In [1]: import numpy as np

In [2]: from numpy import linalg as LA

In [3]: np.set_printoptions(suppress=True, linewidth=100)

In [4]: rnd = lambda a: np.round(a, 3) + 0

In [5]: data = np.array([[5, 8, -4, -4, -3],
   ...:     [8, 5, 8, -4, -4],
   ...:     [-4, 8, 5, 8, -4],
   ...:     [-4, -4, 8, 5, 8],
   ...:     [-3, -4, -4, 8, 5]])

In [6]: r0, v = data[1], data[0]

In [7]: r0 @ r0
Out[7]: np.int64(185)

In [8]: p = (r0 @ v) / (r0 @ r0) * r0

In [9]: rnd(p)
Out[9]: array([ 3.286,  2.054,  3.286, -1.643, -1.643])

In [10]: rnd((v - p) @ r0)
Out[10]: np.float64(0.0)

In [11]: rnd(v - p)
Out[11]: array([ 1.714,  5.946, -7.286, -2.357, -1.357])

In [12]: m1 = np.loadtxt("test0.csv", delimiter=",")

In [13]: m1
Out[13]: 
array([[-1.736,  3.781],
       [ 0.911, -2.442]])

In [14]: x = np.array([0, 1])

In [15]: np.sign((m1 @ x).round(6))
Out[15]: array([ 1., -1.])

In [16]: (m1 @ x).argmax()
Out[16]: np.int64(0)

In [17]: np.einsum("ij,j->i", m1, x)
Out[17]: array([ 3.781, -2.442])

In [18]: (m1 * x).sum(axis=1)
Out[18]: array([ 3.781, -2.442])

In [19]: m1 @ (2 * x)
Out[19]: array([ 7.562, -4.884])

In [20]: vals, vecs = LA.eig(m1)

In [21]: rnd(np.prod(vals))
Out[21]: np.float64(0.795)

In [22]: rnd(m1 @ vecs[:, 0] - vals[0] * vecs[:, 0])
Out[22]: array([0., 0.])

In [23]: rnd(np.abs(LA.svd(m1)[2][-1]))
Out[23]: array([0.917, 0.398])

In [24]: LA.matrix_rank(m1, rtol=0.1)
Out[24]: np.int64(1)

In [25]: np.argsort(-LA.norm(m1, axis=0).round(6), kind="stable")[:3]
Out[25]: array([1, 0])

In [26]: rng = np.random.default_rng(10513)

In [27]: idx = rng.permutation(2)

In [28]: idx
Out[28]: array([1, 0])

In [29]: A2 = m1[idx][:, idx]

In [30]: rnd(LA.det(A2)), rnd(LA.det(m1[idx]))
Out[30]: (np.float64(0.795), np.float64(-0.795))

In [31]: np.diag(A2)
Out[31]: array([-2.442, -1.736])

In [32]: np.trace(A2)
Out[32]: np.float64(-4.178)

In [33]: r0 = np.array([5, -1])

In [34]: A2 = m1 + np.outer(r0, np.eye(2)[0])

In [35]: LA.matrix_rank(A2 - m1)
Out[35]: np.int64(1)

In [36]: rnd(LA.det(A2) / LA.det(m1)), rnd(1 + LA.solve(m1, r0)[0])
Out[36]: (np.float64(-9.605), np.float64(-9.605))

In [37]: LA.matrix_rank(LA.inv(A2) - LA.inv(m1), tol=1e-8)
Out[37]: np.int64(1)

In [38]: arr = np.array([[5.0, 4.0, 4.0, 4.0, 0.0],
    ...:     [4.0, 5.0, 4.0, 4.0, 0.0],
    ...:     [4.0, 4.0, 5.0, 4.0, 0.0],
    ...:     [4.0, 4.0, 4.0, 5.0, 0.0],
    ...:     [0.0, 0.0, 0.0, 0.0, 5.0]])

In [39]: x = np.array([-1, -2, -4, 5, 1])

In [40]: h = np.maximum(arr @ x, 0)

In [41]: arr * (h > 1e-9)[:, None]
Out[41]: 
array([[0., 0., 0., 0., 0.],
       [0., 0., 0., 0., 0.],
       [0., 0., 0., 0., 0.],
       [0., 0., 0., 0., 0.],
       [0., 0., 0., 0., 5.]])

In [42]: np.flatnonzero(h > 1e-9)
Out[42]: array([4])

In [43]: rnd(np.tanh(arr @ x))
Out[43]: array([-1.   , -1.   , -1.   , -0.995,  1.   ])

In [44]: h
Out[44]: array([0., 0., 0., 0., 5.])

In [45]: np.maximum(arr @ (3 * x), 0)
Out[45]: array([ 0.,  0.,  0.,  0., 15.])

In [46]: low = LA.cholesky(arr)

In [47]: arr / np.sqrt(np.outer(np.diag(arr), np.diag(arr)))
Out[47]: 
array([[1. , 0.8, 0.8, 0.8, 0. ],
       [0.8, 1. , 0.8, 0.8, 0. ],
       [0.8, 0.8, 1. , 0.8, 0. ],
       [0.8, 0.8, 0.8, 1. , 0. ],
       [0. , 0. , 0. , 0. , 1. ]])

In [48]: rnd(np.prod(np.diag(low)) ** 2), rnd(LA.det(arr))
Out[48]: (np.float64(85.0), np.float64(85.0))

In [49]: rnd(low)
Out[49]: 
array([[2.236, 0.   , 0.   , 0.   , 0.   ],
       [1.789, 1.342, 0.   , 0.   , 0.   ],
       [1.789, 0.596, 1.202, 0.   , 0.   ],
       [1.789, 0.596, 0.37 , 1.144, 0.   ],
       [0.   , 0.   , 0.   , 0.   , 2.236]])

In [50]: rnd(low @ low.T)
Out[50]: 
array([[5., 4., 4., 4., 0.],
       [4., 5., 4., 4., 0.],
       [4., 4., 5., 4., 0.],
       [4., 4., 4., 5., 0.],
       [0., 0., 0., 0., 5.]])

In [51]: LA.eigvalsh(arr).min() > 0
Out[51]: np.True_

In [52]: rnd(np.diag(low) ** 2)
Out[52]: array([5.   , 1.8  , 1.444, 1.308, 5.   ])

In [53]: vals, vecs = LA.eig(arr)

In [54]: rnd(vals)
Out[54]: array([ 1., 17.,  1.,  1.,  5.])

In [55]: rnd(np.sort(LA.eigvals(arr.T)))
Out[55]: array([ 1.,  1.,  1.,  5., 17.])

In [56]: rnd(np.sort(LA.eigvals(LA.inv(arr))))
Out[56]: array([0.059, 0.2  , 1.   , 1.   , 1.   ])

In [57]: rnd(arr @ vecs[:, 0] - vals[0] * vecs[:, 0])
Out[57]: array([0., 0., 0., 0., 0.])

In [58]: theta = np.radians(60)

In [59]: R = np.eye(5)

In [60]: R[1, 1] = R[4, 4] = np.cos(theta)

In [61]: R[1, 4], R[4, 1] = -np.sin(theta), np.sin(theta)

In [62]: rnd(R)
Out[62]: 
array([[ 1.   ,  0.   ,  0.   ,  0.   ,  0.   ],
       [ 0.   ,  0.5  ,  0.   ,  0.   , -0.866],
       [ 0.   ,  0.   ,  1.   ,  0.   ,  0.   ],
       [ 0.   ,  0.   ,  0.   ,  1.   ,  0.   ],
       [ 0.   ,  0.866,  0.   ,  0.   ,  0.5  ]])

In [63]: A2 = arr @ R.T

In [64]: np.allclose(LA.norm(arr, axis=1), LA.norm(A2, axis=1))
Out[64]: True

In [65]: rnd(LA.svd(arr, compute_uv=False)), rnd(LA.svd(A2, compute_uv=False))
Out[65]: (array([17.,  5.,  1.,  1.,  1.]), array([17.,  5.,  1.,  1.,  1.]))
